% python3 -q
>>> import numpy as np
>>> from numpy import linalg as LA
>>> np.set_printoptions(precision=2, suppress=True, linewidth=100, floatmode="fixed")
>>> def tidy(a):
...     return np.round(a, 2) + 0
... 
>>> O, _ = LA.qr(np.array([[3.0, 0.6, 0.4, -0.8],
...     [-0.1, -2.3, -0.5, -1.4],
...     [0.1, 0.3, -1.3, -0.2],
...     [-0.2, 1.9, 0.1, 0.4]]))
>>> arr = 5 * O
>>> tidy(arr)
array([[-4.98,  0.07,  0.11,  0.38],
       [ 0.17, -3.79, -0.87,  3.13],
       [-0.17,  0.47, -4.91, -0.79],
       [ 0.33,  3.22, -0.32,  3.80]])
>>> hat = np.triu(np.array([[3, 0, 1, 2], [2, 3, -3, -1], [-1, -2, 0, -1], [2, -2, 0, -3]]), 1) + np.eye(4)
>>> A2 = hat @ arr @ LA.inv(hat)
>>> tidy(hat @ arr - arr @ hat)
array([[ 0.50,  6.91, -0.35, 16.95],
       [ 0.17, -4.63,  3.50, -6.41],
       [-0.33, -3.22,  1.89, -7.91],
       [ 0.00,  0.00,  9.33,  2.24]])
>>> tidy(np.poly(A2))
array([   1.00,    9.89,    0.00, -247.33, -625.00])
>>> LA.matrix_rank(A2)
np.int64(4)
>>> tidy(np.trace(A2)), tidy(np.trace(arr))
(np.float64(-9.89), np.float64(-9.89))
>>> tidy(A2)
array([[ -4.49,   6.98,  20.00,  43.14],
       [  0.33,  -8.42, -11.41, -18.78],
       [ -0.50,  -2.75, -12.36, -18.70],
       [  0.33,   3.22,   9.01,  15.37]])
>>> A2 = np.array([[0, -2], [0, 2], [2, 1], [2, 2]])
>>> np.vstack([arr, A2.T]).shape
(6, 4)
>>> tidy(np.einsum("ij,ij->i", arr, arr))
array([25.00, 25.00, 25.00, 25.00])
>>> tidy(np.einsum("ik,kj->ji", arr, A2))
array([[  0.99,   4.52, -11.41,   6.96],
       [ 10.99,  -2.53,  -5.23,  13.05]])
>>> x0 = np.array([-1, 3, -2, 0])
>>> rhs = arr @ x0
>>> tidy(rhs)
array([ 4.97, -9.80, 11.39,  9.97])
>>> tidy(LA.solve(arr, 2 * rhs))
array([-2.00,  6.00, -4.00,  0.00])
>>> tidy(LA.solve(arr.T, arr[3]))
array([0.00, 0.00, 0.00, 1.00])
>>> tidy(LA.solve(arr, rhs + arr[:, 1]))
array([-1.00,  4.00, -2.00,  0.00])
>>> tidy(LA.solve(arr, rhs))
array([-1.00,  3.00, -2.00,  0.00])
>>> F = np.load("data.npy")
>>> F
array([[  9.00,   5.00,   1.00,  -1.00],
       [-14.00,  -8.00,  -2.00,   2.00],
       [-14.00,  -6.00,  -4.00,   2.00],
       [  2.00,   2.00,  -2.00,   0.00]])
>>> O, vecs = LA.qr(F[:, :2])[0], LA.qr(F[:, 2:])[0]
>>> sv = LA.svd(O.T @ vecs, compute_uv=False)
>>> (sv > 0.9).sum()
np.int64(2)
>>> tidy(sv)
array([1.00, 0.94])
>>> tidy(LA.norm(O @ O.T - vecs @ vecs.T, 2))
np.float64(0.34)
>>> tidy(LA.eigvals(F))
array([ 2.00, -1.00, -2.00, -2.00])
>>> np.einsum("ii->", F)
np.float64(-3.0)
>>> np.kron(np.eye(2, dtype=int), F)
array([[  9.00,   5.00,   1.00,  -1.00,   0.00,   0.00,   0.00,  -0.00],
       [-14.00,  -8.00,  -2.00,   2.00,  -0.00,  -0.00,  -0.00,   0.00],
       [-14.00,  -6.00,  -4.00,   2.00,  -0.00,  -0.00,  -0.00,   0.00],
       [  2.00,   2.00,  -2.00,   0.00,   0.00,   0.00,  -0.00,   0.00],
       [  0.00,   0.00,   0.00,  -0.00,   9.00,   5.00,   1.00,  -1.00],
       [ -0.00,  -0.00,  -0.00,   0.00, -14.00,  -8.00,  -2.00,   2.00],
       [ -0.00,  -0.00,  -0.00,   0.00, -14.00,  -6.00,  -4.00,   2.00],
       [  0.00,   0.00,  -0.00,   0.00,   2.00,   2.00,  -2.00,   0.00]])
>>> tidy(LA.det(F[::-1]))
np.float64(-8.0)
>>> rng = np.random.default_rng(749)
>>> idx = rng.permutation(4)
>>> idx
array([2, 0, 3, 1])
>>> A2 = F[idx][:, idx]
>>> A2
array([[ -4.00, -14.00,   2.00,  -6.00],
       [  1.00,   9.00,  -1.00,   5.00],
       [ -2.00,   2.00,   0.00,   2.00],
       [ -2.00, -14.00,   2.00,  -8.00]])
>>> np.trace(A2)
np.float64(-3.0)
>>> w, vecs = LA.eig(A2)
>>> tidy(np.sort(LA.eigvals(A2 @ A2)))
array([1.00, 4.00, 4.00, 4.00])
>>> tidy(np.sort(LA.eigvals(LA.inv(A2))))
array([-1.00, -0.50, -0.50,  0.50])
>>> tidy(np.prod(w))
np.float64(-8.0)
>>> tidy(A2 @ vecs[:, 0] - w[0] * vecs[:, 0])
array([0.00, 0.00, 0.00, 0.00])
>>> tidy(np.sort(LA.eigvals(A2.T)))
array([-2.00, -2.00, -1.00,  2.00])
>>> A2 = np.array([[0, 0, 0, 2, 2, 2, 3, 0],
...     [1, 0, 0, 0, 2, 3, 1, 1],
...     [0, 0, 0, 2, 1, 1, 3, 0],
...     [0, 0, 3, 2, 0, 3, 0, 1],
...     [0, 2, 3, 2, 2, 1, 3, 2],
...     [1, 2, 2, 3, 3, 0, 0, 1],
...     [0, 0, 0, 3, 2, 0, 2, 3],
...     [1, 1, 1, 0, 2, 1, 1, 3]])
>>> M = np.triu(A2)
>>> M
array([[0, 0, 0, 2, 2, 2, 3, 0],
       [0, 0, 0, 0, 2, 3, 1, 1],
       [0, 0, 0, 2, 1, 1, 3, 0],
       [0, 0, 0, 2, 0, 3, 0, 1],
       [0, 0, 0, 0, 2, 1, 3, 2],
       [0, 0, 0, 0, 0, 0, 0, 1],
       [0, 0, 0, 0, 0, 0, 2, 3],
       [0, 0, 0, 0, 0, 0, 0, 3]])
>>> x0 = np.array([0, 1, 0, 1])
>>> F @ np.eye(4)[2]
array([ 1.00, -2.00, -4.00, -2.00])
>>> (F @ x0).argmax()
np.int64(0)
>>> Uu, sv, VT = LA.svd(M)
>>> vecs = VT[:(sv > 1e-8).sum()]
>>> x0 = M[4] + 5 * M[6] + rng.integers(2) * np.eye(8)[6]
>>> x0
array([ 0.00,  0.00,  0.00,  0.00,  2.00,  1.00, 13.00, 17.00])
>>> tidy(LA.norm(x0 - vecs.T @ vecs @ x0))
np.float64(0.0)
>>> tidy(np.diag(vecs.T @ vecs))
array([0.00, 0.00, 0.00, 1.00, 1.00, 1.00, 1.00, 1.00])
>>> np.allclose(vecs.T @ vecs @ x0, x0)
True
>>> LA.matrix_rank(np.vstack([M, x0]))
np.int64(5)
>>> tidy(vecs.T @ vecs)
array([[0.00, 0.00, 0.00, 0.00, 0.00, 0.00, 0.00, 0.00],
       [0.00, 0.00, 0.00, 0.00, 0.00, 0.00, 0.00, 0.00],
       [0.00, 0.00, 0.00, 0.00, 0.00, 0.00, 0.00, 0.00],
       [0.00, 0.00, 0.00, 1.00, 0.00, 0.00, 0.00, 0.00],
       [0.00, 0.00, 0.00, 0.00, 1.00, 0.00, 0.00, 0.00],
       [0.00, 0.00, 0.00, 0.00, 0.00, 1.00, 0.00, 0.00],
       [0.00, 0.00, 0.00, 0.00, 0.00, 0.00, 1.00, 0.00],
       [0.00, 0.00, 0.00, 0.00, 0.00, 0.00, 0.00, 1.00]])
>>> K = np.loadtxt("case15.csv", delimiter=",")
>>> K
array([[ 2.40, -0.30,  0.50, -1.50,  1.30, -0.10,  1.80,  0.90,  2.20, -0.80],
       [-1.50, -1.00, -1.50,  1.30, -0.40, -1.60, -0.40,  0.90,  0.50,  1.40],
       [ 1.30,  0.70, -1.20, -1.10, -0.60,  1.80,  0.40, -0.30,  0.90,  0.70],
       [-1.90, -1.30,  0.50, -1.20, -0.90, -0.10,  0.70, -2.80, -1.40,  0.30],
       [ 0.20,  1.00, -0.20, -1.00,  0.00,  2.00,  0.50,  0.30,  0.00,  1.10],
       [-0.10,  0.90,  0.40,  0.30,  1.40, -0.30,  0.00, -1.20,  0.40, -1.10],
       [-0.70, -0.40, -0.40, -1.90, -0.20, -1.40,  1.00, -0.40,  0.00,  0.20],
       [-0.10, -1.00,  1.90, -1.50,  0.50, -1.70, -0.20,  1.80,  1.20,  1.20],
       [-1.49, -1.01, -1.49,  1.31, -0.43, -1.58, -0.40,  0.92,  0.51,  1.40],
       [-1.10, -0.10,  0.20,  0.50,  1.00,  0.10, -0.20, -0.60, -0.60,  0.30],
       [ 0.00,  0.40,  1.50,  1.30,  1.40,  0.20, -0.40, -0.30,  0.10, -0.10],
       [ 1.00,  0.80,  2.00, -0.40, -1.60, -1.40, -1.90, -0.10, -1.40, -0.70],
       [ 0.60, -0.20, -0.30,  1.90, -0.50,  2.20,  0.70,  0.70, -1.20, -0.60]])
>>> A2 = K + rng.integers(-2, 3, (13, 8)) @ rng.integers(-2, 3, (8, 10))
>>> tidy(A2)
array([[  5.40, -10.30,  11.50,   5.50,  12.30,  -0.10,  15.80,   3.90,  -0.80,  -4.80],
       [  3.50, -10.00,   0.50,   4.30,   9.60,   0.40,  15.60,  -3.10,   4.50,   1.40],
       [  3.30,   3.70,  -6.20,  -5.10, -11.60,   7.80,  -3.60,  -7.30,   3.90,  -1.30],
       [ -9.90,   4.70,  -9.50,  -9.20,  -3.90,  -1.10,  -5.30,  -4.80,   5.60,   9.30],
       [  5.20,  10.00,  -8.20,  -4.00,  -8.00,   6.00, -11.50,  -4.70,  -2.00,   1.10],
       [ -3.10,   1.90,   2.40,   3.30,   0.40,  -5.30,  -4.00,   3.80,  -2.60,  -2.10],
       [ -2.70, -10.40,   7.60,  -5.90,   9.80,  -3.40,   6.00,   9.60,   0.00,  -5.80],
       [  1.90,  -8.00,   4.90,  -6.50,   4.50,  -4.70,   4.80,   4.80,   6.20,  -2.80],
       [ -2.49,  -2.01,  -5.49,   5.31,  -6.43, -13.58,   1.60,  -0.08,   7.51,   2.40],
       [ -3.10,   3.90,  -3.80,   4.50,  -3.00,  -1.90, -11.20,   0.40,  -3.60,  -2.70],
       [-10.00,   3.40,   2.50,   6.30,   2.40,   0.20,  -5.40,   4.70,  -5.90,   2.90],
       [  1.00,  -0.20,   3.00,   9.60,  -6.60,  -1.40,  -7.90,   0.90,  -7.40,  -9.70],
       [  1.60,   5.80,  -9.30,   4.90, -11.50,   6.20,  -3.30,  -8.30,  -0.20,   1.40]])
>>> tidy(A2 - K)
array([[  3.00, -10.00,  11.00,   7.00,  11.00,   0.00,  14.00,   3.00,  -3.00,  -4.00],
       [  5.00,  -9.00,   2.00,   3.00,  10.00,   2.00,  16.00,  -4.00,   4.00,   0.00],
       [  2.00,   3.00,  -5.00,  -4.00, -11.00,   6.00,  -4.00,  -7.00,   3.00,  -2.00],
       [ -8.00,   6.00, -10.00,  -8.00,  -3.00,  -1.00,  -6.00,  -2.00,   7.00,   9.00],
       [  5.00,   9.00,  -8.00,  -3.00,  -8.00,   4.00, -12.00,  -5.00,  -2.00,   0.00],
       [ -3.00,   1.00,   2.00,   3.00,  -1.00,  -5.00,  -4.00,   5.00,  -3.00,  -1.00],
       [ -2.00, -10.00,   8.00,  -4.00,  10.00,  -2.00,   5.00,  10.00,   0.00,  -6.00],
       [  2.00,  -7.00,   3.00,  -5.00,   4.00,  -3.00,   5.00,   3.00,   5.00,  -4.00],
       [ -1.00,  -1.00,  -4.00,   4.00,  -6.00, -12.00,   2.00,  -1.00,   7.00,   1.00],
       [ -2.00,   4.00,  -4.00,   4.00,  -4.00,  -2.00, -11.00,   1.00,  -3.00,  -3.00],
       [-10.00,   3.00,   1.00,   5.00,   1.00,   0.00,  -5.00,   5.00,  -6.00,   3.00],
       [  0.00,  -1.00,   1.00,  10.00,  -5.00,   0.00,  -6.00,   1.00,  -6.00,  -9.00],
       [  1.00,   6.00,  -9.00,   3.00, -11.00,   4.00,  -4.00,  -9.00,   1.00,   2.00]])
>>> np.abs(A2 - K).sum(axis=1)
array([66.00, 55.00, 47.00, 60.00, 56.00, 28.00, 57.00, 41.00, 39.00, 38.00, 39.00, 39.00, 50.00])
>>> O, R = LA.qr(A2)
>>> tidy(O @ R)
array([[  5.40, -10.30,  11.50,   5.50,  12.30,  -0.10,  15.80,   3.90,  -0.80,  -4.80],
       [  3.50, -10.00,   0.50,   4.30,   9.60,   0.40,  15.60,  -3.10,   4.50,   1.40],
       [  3.30,   3.70,  -6.20,  -5.10, -11.60,   7.80,  -3.60,  -7.30,   3.90,  -1.30],
       [ -9.90,   4.70,  -9.50,  -9.20,  -3.90,  -1.10,  -5.30,  -4.80,   5.60,   9.30],
       [  5.20,  10.00,  -8.20,  -4.00,  -8.00,   6.00, -11.50,  -4.70,  -2.00,   1.10],
       [ -3.10,   1.90,   2.40,   3.30,   0.40,  -5.30,  -4.00,   3.80,  -2.60,  -2.10],
       [ -2.70, -10.40,   7.60,  -5.90,   9.80,  -3.40,   6.00,   9.60,   0.00,  -5.80],
       [  1.90,  -8.00,   4.90,  -6.50,   4.50,  -4.70,   4.80,   4.80,   6.20,  -2.80],
       [ -2.49,  -2.01,  -5.49,   5.31,  -6.43, -13.58,   1.60,  -0.08,   7.51,   2.40],
       [ -3.10,   3.90,  -3.80,   4.50,  -3.00,  -1.90, -11.20,   0.40,  -3.60,  -2.70],
       [-10.00,   3.40,   2.50,   6.30,   2.40,   0.20,  -5.40,   4.70,  -5.90,   2.90],
       [  1.00,  -0.20,   3.00,   9.60,  -6.60,  -1.40,  -7.90,   0.90,  -7.40,  -9.70],
       [  1.60,   5.80,  -9.30,   4.90, -11.50,   6.20,  -3.30,  -8.30,  -0.20,   1.40]])
>>> np.allclose(R.T @ R, A2.T @ A2)
True
>>> tidy(abs(R[0, 0])), tidy(LA.norm(A2[:, 0]))
(np.float64(17.81), np.float64(17.81))
>>> m1 = np.load("sample14.npy")
>>> m1
array([[-1.00,  1.00,  0.00,  0.00,  0.00,  0.00,  0.00,  0.00],
       [ 0.00, -1.00,  1.00,  0.00,  0.00,  0.00,  0.00,  0.00],
       [ 0.00,  0.00, -1.00,  1.00,  0.00,  0.00,  0.00,  0.00],
       [ 0.00,  0.00,  0.00, -1.00,  1.00,  0.00,  0.00,  0.00],
       [ 0.00,  0.00,  0.00,  0.00, -1.00,  1.00,  0.00,  0.00],
       [ 0.00,  0.00,  0.00,  0.00,  0.00, -1.00,  1.00,  0.00],
       [ 0.00,  0.00,  0.00,  0.00,  0.00,  0.00, -1.00,  1.00],
       [ 0.00,  0.00,  0.00,  0.00,  0.00,  0.00,  0.00, -1.00]])
>>> # triangular: eigenvalues sit on the diagonal
>>> tidy(LA.norm(m1))
np.float64(3.87)
>>> m1.sum(axis=1)
array([ 0.00,  0.00,  0.00,  0.00,  0.00,  0.00,  0.00, -1.00])
>>> m1 - m1[0]
array([[ 0.00,  0.00,  0.00,  0.00,  0.00,  0.00,  0.00,  0.00],
       [ 1.00, -2.00,  1.00,  0.00,  0.00,  0.00,  0.00,  0.00],
       [ 1.00, -1.00, -1.00,  1.00,  0.00,  0.00,  0.00,  0.00],
       [ 1.00, -1.00,  0.00, -1.00,  1.00,  0.00,  0.00,  0.00],
       [ 1.00, -1.00,  0.00,  0.00, -1.00,  1.00,  0.00,  0.00],
       [ 1.00, -1.00,  0.00,  0.00,  0.00, -1.00,  1.00,  0.00],
       [ 1.00, -1.00,  0.00,  0.00,  0.00,  0.00, -1.00,  1.00],
       [ 1.00, -1.00,  0.00,  0.00,  0.00,  0.00,  0.00, -1.00]])
>>> np.diff(m1, axis=0)
array([[ 1.00, -2.00,  1.00,  0.00,  0.00,  0.00,  0.00,  0.00],
       [ 0.00,  1.00, -2.00,  1.00,  0.00,  0.00,  0.00,  0.00],
       [ 0.00,  0.00,  1.00, -2.00,  1.00,  0.00,  0.00,  0.00],
       [ 0.00,  0.00,  0.00,  1.00, -2.00,  1.00,  0.00,  0.00],
       [ 0.00,  0.00,  0.00,  0.00,  1.00, -2.00,  1.00,  0.00],
       [ 0.00,  0.00,  0.00,  0.00,  0.00,  1.00, -2.00,  1.00],
       [ 0.00,  0.00,  0.00,  0.00,  0.00,  0.00,  1.00, -2.00]])
>>> tidy(m1.mean(axis=0))
array([-0.12,  0.00,  0.00,  0.00,  0.00,  0.00,  0.00,  0.00])
>>> np.count_nonzero(m1)
np.int64(15)
>>> np.unravel_index(np.abs(m1).argmax(), m1.shape)
(np.int64(0), np.int64(0))
